>>> import numpy as np
>>> import numpy.linalg as la
>>> np.set_printoptions(precision=1, suppress=True, linewidth=120)
>>> def tidy(a):
...     return np.round(a, 1) + 0
... 
>>> K = np.load("mat.npy")
>>> print(K)
[[-1 -2  2]
 [ 1 -2  3]
 [-1  0  1]
 [ 0  1  1]
 [ 1  2 -1]
 [ 3  4 -3]
 [ 2  3 -2]
 [ 0  5 -1]
 [-1  7  1]
 [-2  5  1]
 [-4  6 -1]
 [-3  7 -2]
 [-2  8 -4]
 [ 0  6 -4]
 [-1  5 -6]
 [-3  7 -4]
 [-3  5 -3]
 [-3  6 -1]
 [-2  7 -2]
 [-4  8 -4]
 [-3  9 -3]
 [-3  9 -4]
 [-4 10 -6]
 [-2 10 -8]
 [-4 11 -7]
 [-4 10 -9]
 [-2  8 -8]
 [-4  9 -7]]
>>> A2 = K / la.norm(K, axis=1, keepdims=True)
>>> C2 = A2 @ A2.T
>>> print(tidy(np.degrees(np.arccos(np.clip(C2[12, 17], -1, 1)))))
21.1
>>> print((C2 - 2 * np.eye(28)).round(6).argmax(axis=1))
[ 1  0  0  8  6  6  5 18  9  8 17 20 21 23 26 22 19 11 20 15 18 12 15 26 22 27 14 25]
>>> labels = K[:, 0] > np.median(K[:, 0])
>>> r0 = K[labels].mean(axis=0) - K[~labels].mean(axis=0)
>>> print(np.argsort(-np.abs(r0).round(6), kind="stable"))
[1 2 0]
>>> print(((K - K.mean(axis=0)) @ r0 > 0).astype(int))
[1 1 1 1 1 1 1 1 1 1 0 0 0 1 0 0 1 1 0 0 0 0 0 0 0 0 0 0]
>>> print(tidy((((K - K.mean(axis=0)) @ r0 > 0) == labels).mean()))
0.9
>>> print(tidy(r0))
[ 3.3 -5.3  3.4]
>>> cen = (K - K.mean(axis=0)) / K.std(axis=0)
>>> print(tidy(cen.std(axis=0)))
[1. 1. 1.]
>>> c = la.lstsq(np.delete(cen, 0, axis=1), cen[:, 0])[0]
>>> print(tidy(c))
[-0.8 -0.2]
>>> print(tidy(1 - np.var(cen[:, 0] - np.delete(cen, 0, axis=1) @ c)))
0.5
>>> print(np.abs(c).argmax())
0
>>> print(tidy(la.norm(K) ** 2 / la.norm(K, 2) ** 2))
1.1
>>> print(K[18] @ K[6])
21
>>> print(tidy(la.norm(K, "nuc")))
60.0
>>> print(tidy(la.norm(K[18], 1)), tidy(la.norm(K[18], np.inf)))
11.0 7.0
>>> print(la.norm(K, axis=1).argmax())
25
>>> print(tidy(la.norm(K[18] - K[6])))
5.7
>>> print(tidy(la.norm(K, axis=0)))
[13.7 36.  22.8]
>>> Q, V = la.qr(K[:, :1])[0], la.qr(K[:, 1:])[0]
>>> sv = la.svd(Q.T @ V, compute_uv=False)
>>> print(tidy(la.norm(Q @ Q.T - V @ V.T, 2)))
1.0
>>> M = np.array([[3, -1], [-1, 3]])
>>> ev, V = la.eigh(M)
>>> print(tidy(V @ np.diag(ev) @ V.T))
[[ 3. -1.]
 [-1.  3.]]
>>> print(tidy(np.abs(V[:, -1])))
[0.7 0.7]
>>> print(tidy(V.T @ V))
[[1. 0.]
 [0. 1.]]
>>> print(np.abs(V[:, -1]).round(6).argmax())
0
>>> print(tidy(la.svd(M, compute_uv=False)))
[4. 2.]
>>> print(ev)
[2. 4.]
>>> print(tidy(la.eigvalsh(M + 3 * np.eye(2))))
[5. 7.]
>>> print(tidy(la.eigvalsh(M @ M)))
[ 4. 16.]
>>> print(np.unique(ev.round(6) + 0, return_counts=True)[1])
[1 1]
>>> x = np.array([7, 0])
>>> y = M @ x
>>> print(y)
[21 -7]
>>> print(tidy(la.solve(M, y)))
[7. 0.]
>>> W0 = np.load("block3.npy")
>>> print(W0)
[[-1.3 -0.1  2.5 -2.4]
 [ 1.5 -0.5 -1.1  1.1]
 [-0.5 -0.2  0.4 -0.4]
 [-1.1 -1.  -0.4  0.4]
 [ 1.  -0.9  0.1 -0.1]
 [ 0.  -2.1  0.6 -0.6]
 [-2.1 -0.7 -1.   1. ]
 [-1.3  1.4 -1.6  1.5]
 [ 1.1  0.3 -1.1  1. ]
 [-1.6 -0.3 -1.3  1.2]
 [ 2.  -1.7 -0.6  0.6]
 [-0.4 -0.9  0.  -0.1]
 [ 0.  -0.5  0.6 -0.4]
 [ 0.2 -0.5 -0.7  0.8]
 [ 0.8 -0.4  1.2 -1.2]
 [ 0.9  0.3 -0.2  0.3]
 [ 1.4  1.2  1.6 -1.7]
 [ 1.7 -0.5 -0.3  0. ]
 [-0.2 -1.  -0.3  0.3]
 [-0.5 -0.5  0.1 -0.3]
 [ 0.1  0.5  1.9 -1.8]
 [ 0.1  1.2 -0.6  0.6]
 [-0.7  0.5  1.1 -1.2]
 [ 0.3 -0.6  0.9 -0.9]
 [-0.4 -0.6  0.1  0. ]
 [ 1.3 -0.3 -0.4  0.3]
 [ 0.3 -1.4 -1.3  1.4]
 [-1.   0.7  1.3 -1.2]]
>>> cen = K - K.mean(axis=0)
>>> U, sv, Vh = la.svd(cen, full_matrices=False)
>>> print(tidy(cen.mean(axis=0)))
[0. 0. 0.]
>>> print(tidy((sv ** 2).sum() ** 2 / (sv ** 4).sum()))
1.4
>>> print(tidy(Vh[0] * np.sign(Vh[0, np.abs(Vh[0]).argmax()])))
[-0.3  0.7 -0.6]
>>> print(np.searchsorted(np.cumsum(sv ** 2) / (sv ** 2).sum(), 0.9) + 1)
2
>>> print(tidy(np.abs(Vh[-1])))
[0.7 0.6 0.4]
>>> print(la.matrix_rank(cen))
3
>>> mat = np.array([[2, 1, 2, -1], [-2, -1, -2, 1], [-6, -3, -6, 3], [6, 3, 6, -3]])
>>> print(tidy(la.det(2 * mat)), tidy(la.det(mat)))
0.0 0.0
>>> print(np.kron(np.eye(2, dtype=int), mat))
[[ 2  1  2 -1  0  0  0  0]
 [-2 -1 -2  1  0  0  0  0]
 [-6 -3 -6  3  0  0  0  0]
 [ 6  3  6 -3  0  0  0  0]
 [ 0  0  0  0  2  1  2 -1]
 [ 0  0  0  0 -2 -1 -2  1]
 [ 0  0  0  0 -6 -3 -6  3]
 [ 0  0  0  0  6  3  6 -3]]
>>> print(tidy(la.det(mat.T)))
0.0
>>> A2 = mat / la.norm(mat, axis=1, keepdims=True)
>>> C2 = A2 @ A2.T
>>> print((np.abs(C2) > 0.9).astype(int))
[[1 1 1 1]
 [1 1 1 1]
 [1 1 1 1]
 [1 1 1 1]]
>>> print(np.degrees(np.arccos(np.clip(C2[0, 2], -1, 1))))
180.0
>>> print(C2[0])
[ 1. -1. -1.  1.]
>>> W = np.array([[0, -1, -1, 3, 3, -2],
...     [-2, -2, -2, 2, 0, 2],
...     [1, 0, 3, -3, 1, 3],
...     [1, 3, -2, -1, 0, 3]])
>>> c = np.array([0, 1, 0, 5, 3, 2])
>>> act = np.maximum(mat @ W + c, 0)
>>> print((act > 0).astype(int))
[[0 0 1 1 1 1]
 [1 1 0 1 0 1]
 [1 1 0 0 0 0]
 [0 0 1 1 1 1]]
>>> print(tidy((act > 0).mean(axis=0)))
[0.5 0.5 0.5 0.8 0.5 0.8]
>>> cent = np.array([[1, 2, 1], [0, 0, 1], [0, 1, 0], [1, 1, 0], [1, 0, 1], [1, 2, 0]])
>>> print((act @ cent).round(6).argmax(axis=1))
[0 2 2 0]
>>> print(W @ cent)
[[ 4 -2  2]
 [ 2  0 -4]
 [ 2  8  2]
 [ 3  5  4]]
>>> rank = la.matrix_rank(mat)
>>> print(rank)
1
>>> null = la.svd(mat)[2][rank:].T
>>> print([int(la.matrix_rank(mat[:i])) for i in range(1, len(mat) + 1)])
[1, 1, 1, 1]
>>> print([int(la.matrix_rank(np.delete(mat, i, axis=0))) for i in range(4)])
[1, 1, 1, 1]
>>> print(np.allclose(mat @ null, 0))
True
>>> print(null.shape)
(4, 3)
>>> print(tidy(null @ null.T))
[[ 0.6 -0.2 -0.4  0.2]
 [-0.2  0.9 -0.2  0.1]
 [-0.4 -0.2  0.6  0.2]
 [ 0.2  0.1  0.2  0.9]]
>>> print(la.matrix_rank(mat.T @ mat), la.matrix_rank(mat @ mat.T))
1 1
>>> A2 = mat / np.sqrt((mat ** 2).mean(axis=1, keepdims=True))
>>> print(mat - mat.mean(axis=1, keepdims=True))
[[ 1.  0.  1. -2.]
 [-1.  0. -1.  2.]
 [-3.  0. -3.  6.]
 [ 3.  0.  3. -6.]]
>>> print(tidy(A2[0]))
[ 1.3  0.6  1.3 -0.6]
>>> print(la.matrix_rank(A2) == la.matrix_rank(mat))
True
>>> cent = 3 * np.array([[0.1, 0.1, -0.2, -0.5], [-1.5, -2.0, 0.7, 2.2]])
>>> rng = np.random.default_rng(327514)
>>> labels = rng.integers(0, 2, 14)
>>> data = cent[labels] + rng.normal(size=(14, 4))
>>> print(tidy(data))
[[ 0.   1.3  0.6 -0.8]
 [-4.8 -5.   4.1  7.4]
 [-4.9 -5.4  2.8  4.3]
 [-3.8 -4.9  2.5  6.8]
 [-3.1 -6.3  1.3  6.1]
 [ 0.6 -0.8  0.4 -2.2]
 [-5.  -7.7  2.7  6.2]
 [-3.9 -6.9  2.6  4.8]
 [ 0.3  0.  -2.1 -3.1]
 [-4.9 -6.6  0.7  7.1]
 [-2.4 -5.1  1.5  7.9]
 [-4.9 -7.7  3.2  6. ]
 [-4.4 -5.3  1.4  7.8]
 [ 1.1 -1.  -2.6 -0.2]]
>>> d = la.norm(data[:, None] - data[None], axis=-1)
>>> print(d.mean(axis=1).argmax())
8
>>> print(np.flatnonzero(d[11] < d.mean() / 2))
[ 2  4  6  7  9 11]
>>> print(d[11].round(6).argsort(kind="stable")[:4])
[11  6  7  2]
>>> m1 = np.load("sample5.npy")
>>> print(m1)
[[0.7 0.  0.3]
 [0.  0.5 0.5]
 [0.5 0.  0.5]]
>>> Q = m1.astype(float).copy()
>>> for j in range(3):
...     Q[:, j] -= Q[:, :j] @ (Q[:, :j].T @ Q[:, j])
...     Q[:, j] /= la.norm(Q[:, j])
... 
>>> print(tidy(Q.T @ m1))
[[0.9 0.  0.5]
 [0.  0.5 0.5]
 [0.  0.  0.2]]
>>> print(tidy(Q))
[[ 0.8  0.  -0.6]
 [ 0.   1.   0. ]
 [ 0.6  0.   0.8]]
>>> d = la.norm(W0[:, None] - W0[None], axis=-1)
>>> print(tidy(la.norm(W0, axis=1)))
[3.7 2.2 0.8 1.6 1.4 2.3 2.6 2.9 1.9 2.4 2.8 1.  0.9 1.2 1.9 1.  3.  1.8 1.1 0.8 2.7 1.5 1.8 1.4 0.7 1.4 2.4 2.1]
>>> print(d.shape)
(28, 28)
>>> print(d.mean(axis=1).argmax())
0
>>> print(d[9].round(6).argsort(kind="stable")[:4])
[9 6 3 7]
>>> print(np.unravel_index(d.round(6).argmax(), d.shape))
(np.int64(0), np.int64(7))
>>> print(tidy(la.norm(W0 - W0.mean(axis=0), axis=1)))
[3.7 2.2 0.7 1.5 1.1 2.  2.7 3.2 2.  2.5 2.6 0.8 0.7 1.2 1.8 1.1 3.  1.7 0.9 0.6 2.7 1.8 1.9 1.2 0.5 1.4 2.3 2.2]
>>> print(tidy(d[:5, :5]))
[[0.  5.8 3.  4.1 4.1]
 [5.8 0.  2.9 2.8 1.8]
 [3.  2.9 0.  1.5 1.7]
 [4.1 2.8 1.5 0.  2.2]
 [4.1 1.8 1.7 2.2 0. ]]
>>> r0 = np.array([-1, -1, -2])
>>> A2 = m1 + np.outer(r0, np.eye(3)[2])
>>> print(la.matrix_rank(A2 - m1))
1
>>> print(la.matrix_rank(la.inv(A2) - la.inv(m1), tol=1e-8))
1
>>> print(tidy(la.det(A2) / la.det(m1)), tidy(1 + la.solve(m1, r0)[2]))
-3.5 -3.5
>>> ev, V = la.eig(m1)
>>> print(m1 @ V[:, 0] - ev[0] * V[:, 0])
[0. 0. 0.]
>>> print(tidy(np.sort(la.eigvals(m1.T))))
[0.2 0.5 1. ]
>>> print(tidy(np.sort(la.eigvals(m1 @ m1))))
[0.  0.2 1. ]
>>> print(np.prod(ev))
0.1
>>> X = np.load("data.npy")
>>> print(tidy(X))
[[ 1.3  0.8 -1.  -4.3 -0.6]
 [-0.8 -1.8 -0.2  1.1  0.6]
 [ 0.2  0.8  0.4  0.2 -0.1]
 [-0.5 -0.4 -0.1  0.9  0. ]
 [ 1.1  0.   1.3 -0.8  1.3]]
>>> proj = np.triu(np.array([[2, -1, -1, 0, 1],
...     [2, -1, 1, 1, -1],
...     [-2, -2, -2, -2, 0],
...     [2, -1, -2, 0, -2],
...     [0, -2, -1, 1, -2]]), 1) + np.eye(5)
>>> A2 = proj @ X @ la.inv(proj)
>>> print(tidy(proj @ X - X @ proj))
[[ 1.7  2.3  1.6 -4.8 -8.3]
 [-1.4 -0.4  0.   3.3 -0.1]
 [ 0.9  1.  -0.4 -1.9  0.8]
 [-2.3 -0.5 -2.7  1.9 -0.6]
 [ 0.   1.1  1.1  2.6 -2.8]]
>>> print(la.matrix_rank(A2))
3
>>> print(tidy(np.trace(A2)), tidy(np.trace(X)))
2.0 2.0
>>> print(tidy(np.poly(A2)))
[ 1.  -2.  -1.4  3.2  0.   0. ]
>>> print(tidy(la.det(A2)))
0.0
>>> print(tidy(la.norm(X, 2) / la.norm(X)))
0.9
>>> print(np.argsort(-la.norm(X, axis=0).round(6), kind="stable")[:3])
[3 1 0]
>>> U, sv, Vh = la.svd(X)
>>> print(tidy(sv))
[5.2 2.2 1.8 0.  0. ]
>>> print(np.argmax(sv[:-1] / (sv[1:] + 1e-6)) + 1)
3
>>> A2 = U[:, :3] @ np.diag(sv[:3]) @ Vh[:3]
>>> print(tidy(A2))
[[ 1.3  0.8 -1.  -4.3 -0.6]
 [-0.8 -1.8 -0.2  1.1  0.5]
 [ 0.2  0.8  0.4  0.2 -0.1]
 [-0.5 -0.4 -0.1  0.9  0. ]
 [ 1.1  0.   1.3 -0.8  1.3]]
>>> print(tidy(la.norm(X - A2) / la.norm(X)))
0.0
>>> print(la.matrix_rank(X, rtol=0.05))
3
>>> print(tidy(np.abs(X - A2).max()))
0.0
